$ python -q
>>> import numpy as np
>>> from numpy import linalg as LA
>>> np.set_printoptions(precision=2, suppress=True, linewidth=200)
>>> data = np.loadtxt("run1.csv", delimiter=",")
>>> print(data)
[[ 0.58 -0.92 -0.56  0.09  0.28 -0.01]
 [-0.06 -0.18  0.32  0.39 -0.76 -0.09]
 [ 0.42 -0.49 -0.72 -0.58  0.95  0.15]
 [ 0.96 -1.   -0.94  0.3   0.61 -0.04]
 [ 0.47 -0.85 -0.45  0.08  0.2  -0.01]
 [ 0.52 -0.89 -0.47  0.13  0.13 -0.02]
 [ 0.95 -1.   -0.96  0.03  0.86  0.02]
 [-0.73  0.96  0.81  0.25 -0.86 -0.07]
 [-0.45  0.95 -0.06 -0.7   0.92  0.18]
 [ 0.84 -0.99 -0.86 -0.01  0.74  0.02]
 [-0.47  0.85  0.45 -0.08 -0.2   0.01]
 [-0.96  1.    0.99  0.6  -1.   -0.18]
 [ 0.54 -0.72 -0.78 -0.57  0.96  0.15]
 [-0.47  0.95  0.03 -0.65  0.88  0.16]
 [-0.62  0.89  0.74  0.31 -0.86 -0.08]
 [ 0.86 -1.   -0.77  0.46 -0.18 -0.09]
 [-0.7   0.96  0.74  0.08 -0.69 -0.03]
 [ 0.97 -1.   -1.   -0.92  1.    0.36]]
>>> G = np.cov(data, rowvar=False)
>>> print(data.std(axis=0))
[0.67 0.88 0.68 0.43 0.72 0.13]
>>> print(np.median(data, axis=0))
[ 0.44 -0.6  -0.46  0.08  0.24 -0.01]
>>> print(np.argsort(-data.std(axis=0).round(6), kind="stable"))
[1 4 2 0 3 5]
>>> print(np.round(LA.eigvalsh(G)[::-1], 2) + 0)
[2.02 0.49 0.04 0.01 0.   0.  ]
>>> print(round(float(np.corrcoef(data[:, 5], data[:, 1])[0, 1]), 2))
-0.18
>>> print(G.shape)
(6, 6)
>>> x0 = np.array([1, 2, -3, -3, -3, -1])
>>> y = data @ x0
>>> print(np.round(LA.pinv(data) @ data, 2) + 0)
[[1. 0. 0. 0. 0. 0.]
 [0. 1. 0. 0. 0. 0.]
 [0. 0. 1. 0. 0. 0.]
 [0. 0. 0. 1. 0. 0.]
 [0. 0. 0. 0. 1. 0.]
 [0. 0. 0. 0. 0. 1.]]
>>> print(LA.solve(data.T @ data, data.T @ y))
[ 1.  2. -3. -3. -3. -1.]
>>> print(LA.lstsq(data, y)[0])
[ 1.  2. -3. -3. -3. -1.]
>>> print(y)
[-0.68 -0.18  0.34 -0.91 -0.71 -0.61 -0.86  0.66  0.79 -0.77  0.71 -0.55  0.12  0.49  0.67  0.42  0.86  1.37]
>>> rng = np.random.default_rng(870)
>>> y = y + 0.05 * rng.normal(size=18)
>>> print(y)
[-0.73 -0.06  0.35 -0.87 -0.66 -0.59 -0.89  0.61  0.8  -0.82  0.74 -0.52  0.17  0.46  0.73  0.33  0.83  1.37]
>>> c, *_ = LA.lstsq(data, y)
>>> print(c.round())
[ 1.  2. -3. -3. -3. -0.]
>>> cen = data - data.mean(axis=0)
>>> Uu, sigma, vt = LA.svd(cen, full_matrices=False)
>>> print(np.abs(vt[-1]))
[0.2  0.05 0.1  0.3  0.02 0.93]
>>> print(np.abs(Uu[:, 0]).argmax())
11
>>> print((np.sign(Uu[:, 0]) == np.sign(Uu[0, 0])).astype(int))
[1 0 1 1 1 1 1 0 0 1 0 0 1 0 0 1 0 1]
>>> cen = data - data.mean(axis=0)
>>> V = LA.svd(cen)[2][:2]
>>> other = cen - cen @ V.T @ V
>>> print(other.std(axis=0))
[0.06 0.08 0.06 0.14 0.09 0.05]
>>> print(np.round(np.cov(cen @ V.T, rowvar=False), 2) + 0)
[[2.02 0.  ]
 [0.   0.49]]
>>> print(round(LA.norm(other) / LA.norm(cen), 2))
0.14
>>> print(LA.norm(other, axis=1).round(6).argmax())
17
>>> arr = np.load("w.npy")
>>> print(arr)
[[ -0.62   1.25  -2.47   1.23   1.78   1.21]
 [ -0.53   2.02  -2.29   1.54   2.88   1.53]
 [ -0.99   1.13  -1.7    0.69   1.45   1.35]
 [ -5.06   9.54 -12.23   5.62  10.45   7.98]
 [ -2.68   4.69  -6.12   2.37   5.9    3.52]
 [ -2.34   4.81  -6.93   2.82   5.57   3.79]
 [  4.58  -8.97  11.32  -4.57 -10.85  -8.35]
 [  2.95  -5.39   6.41  -3.14  -5.95  -4.35]
 [ -0.76   0.44  -0.77   0.41   0.83   0.59]
 [  1.92  -2.3    2.56  -1.5   -2.34  -1.94]
 [ -0.31   0.84  -0.45  -0.29   0.62   0.12]
 [ -1.45   2.64  -2.53   0.92   2.38   1.68]
 [ -1.18   2.31  -2.62   1.19   2.38   1.87]
 [ -3.52   5.72  -8.05   3.95   7.05   4.82]]
>>> labels = rng.permutation(6)
>>> other = arr[:, labels] * rng.choice([-1, 1], 6)
>>> print(other)
[[  1.23   1.21   1.78   0.62  -1.25  -2.47]
 [  1.54   1.53   2.88   0.53  -2.02  -2.29]
 [  0.69   1.35   1.45   0.99  -1.13  -1.7 ]
 [  5.62   7.98  10.45   5.06  -9.54 -12.23]
 [  2.37   3.52   5.9    2.68  -4.69  -6.12]
 [  2.82   3.79   5.57   2.34  -4.81  -6.93]
 [ -4.57  -8.35 -10.85  -4.58   8.97  11.32]
 [ -3.14  -4.35  -5.95  -2.95   5.39   6.41]
 [  0.41   0.59   0.83   0.76  -0.44  -0.77]
 [ -1.5   -1.94  -2.34  -1.92   2.3    2.56]
 [ -0.29   0.12   0.62   0.31  -0.84  -0.45]
 [  0.92   1.68   2.38   1.45  -2.64  -2.53]
 [  1.19   1.87   2.38   1.18  -2.31  -2.62]
 [  3.95   4.82   7.05   3.52  -5.72  -8.05]]
>>> Uu, _, vt = LA.svd(arr.T @ other)
>>> print(np.round(Uu @ vt, 2) + 0)
[[ 0.  0.  0. -1.  0.  0.]
 [ 0.  0.  0.  0. -1.  0.]
 [ 0.  0.  0.  0.  0.  1.]
 [ 1.  0.  0.  0.  0.  0.]
 [ 0.  0.  1.  0.  0.  0.]
 [ 0.  1.  0.  0.  0.  0.]]
>>> P = other @ LA.solve(other.T @ other, other.T)
>>> print(round(np.trace(P), 2))
6.0
>>> print(P @ other[:, 3])
[ 0.62  0.53  0.99  5.06  2.68  2.34 -4.58 -2.95  0.76 -1.92  0.31  1.45  1.18  3.52]
>>> T = np.stack([arr, 5 * arr, arr[::-1]])
>>> print(LA.matrix_rank(T.reshape(3, -1)))
2
>>> print(T.shape)
(3, 14, 6)
>>> print(LA.norm(T, axis=(1, 2)))
[ 40.32 201.61  40.32]
>>> print(np.einsum("bij,cij->bc", T, T))
[[ 1625.87  8129.37   644.74]
 [ 8129.37 40646.87  3223.68]
 [  644.74  3223.68  1625.87]]
>>> E = np.load("layer17.npy")
>>> print(E)
[[ 3.  -0.6 -0.2  0.3 -0.8  0.6  0.3]
 [ 1.   0.9 -0.9  2.2 -0.4  0.9  0. ]
 [ 3.  -0.3 -1.1 -1.8 -1.5  0.2  1.3]]
>>> x0 = np.array([2, 2, 2, 0, 2, 2, 0])
>>> print(np.sign((E @ x0).round(6)))
[1. 1. 1.]
>>> print(E @ np.eye(7)[6])
[0.3 0.  1.3]
>>> print(np.einsum("ij,j->i", E, x0))
[4.  3.  0.6]
>>> print(LA.norm(E @ x0) <= LA.norm(E, 2) * LA.norm(x0) + 1e-9)
True
>>> print((E * x0).sum(axis=1))
[4.  3.  0.6]
>>> print(E @ np.ones(7))
[ 2.6  3.7 -0.2]
>>> w1 = np.array([[4, 4, 5, 7, 2, 2],
...     [0, 4, 0, 3, 4, 6],
...     [3, 5, 1, 2, 2, 2],
...     [8, 4, 3, 1, 2, 0],
...     [4, 0, 0, 0, 4, 2],
...     [9, 4, 5, 5, 1, 1],
...     [3, 3, 5, 2, 1, 1]])
>>> c = np.array([2, 1, 0, 2, 1, 0])
>>> act = np.maximum(E @ w1 + c, 0)
>>> print(LA.matrix_rank(act))
3
>>> print((act > 0).astype(int))
[[1 1 1 1 1 1]
 [1 1 1 1 1 1]
 [0 1 1 1 0 1]]
>>> Z = np.array([[2, 3], [3, -1], [-2, 0], [3, 1], [-3, 0], [1, -1]])
>>> print(act @ Z)
[[107.6  66. ]
 [103.9  76.6]
 [ 45.   17.4]]
>>> print(w1 @ Z)
[[27 13]
 [15 -7]
 [21  4]
 [19 21]
 [-2 10]
 [33 27]
 [ 9  7]]
>>> print((act @ Z).round(6).argmax(axis=1))
[0 0 0]
>>> def softmax(z):
...     e = np.exp(z - z.max(axis=-1, keepdims=True))
...     return e / e.sum(axis=-1, keepdims=True)
... 
>>> print(softmax(E).sum(axis=1))
[1. 1. 1.]
>>> print(softmax(E[0] + 3))
[0.76 0.02 0.03 0.05 0.02 0.07 0.05]
>>> print(np.round(softmax(10 * E[0]), 2) + 0)
[1. 0. 0. 0. 0. 0. 0.]
>>> S = E @ E.T / np.sqrt(7)
>>> print(softmax(S)[0] @ E)
[ 2.92 -0.39 -0.66 -0.62 -1.12  0.42  0.77]
>>> print(np.round(softmax(S + np.triu(np.full(S.shape, -np.inf), 1)), 2) + 0)
[[1.   0.   0.  ]
 [0.17 0.83 0.  ]
 [0.07 0.   0.93]]
>>> print(np.round(softmax(S), 2) + 0)
[[0.48 0.04 0.48]
 [0.16 0.8  0.04]
 [0.07 0.   0.93]]
>>> other = E / np.sqrt((E ** 2).mean(axis=1, keepdims=True))
>>> print(LA.matrix_rank(E - E.mean(axis=1, keepdims=True)))
3
>>> Uu, sigma, vt = LA.svd(E, full_matrices=False)
>>> print(np.round(Uu.T @ Uu, 2) + 0)
[[1. 0. 0.]
 [0. 1. 0.]
 [0. 0. 1.]]
>>> print(Uu.shape, sigma.shape, vt.shape)
(3, 3) (3,) (3, 7)
>>> print(np.cumsum(sigma ** 2) / np.sum(sigma ** 2))
[0.7  0.96 1.  ]
>>> print(np.abs(vt[0]))
[0.85 0.09 0.22 0.17 0.34 0.13 0.24]
>>> print(sigma)
[5.07 3.06 1.23]
>>> print(np.round(Uu.T @ E @ vt.T, 2) + 0)
[[5.07 0.   0.  ]
 [0.   3.06 0.  ]
 [0.   0.   1.23]]
>>> print(np.allclose(Uu * sigma @ vt, E))
True
>>> print(np.abs(Uu[:, 0]).round(6).argmax())
2
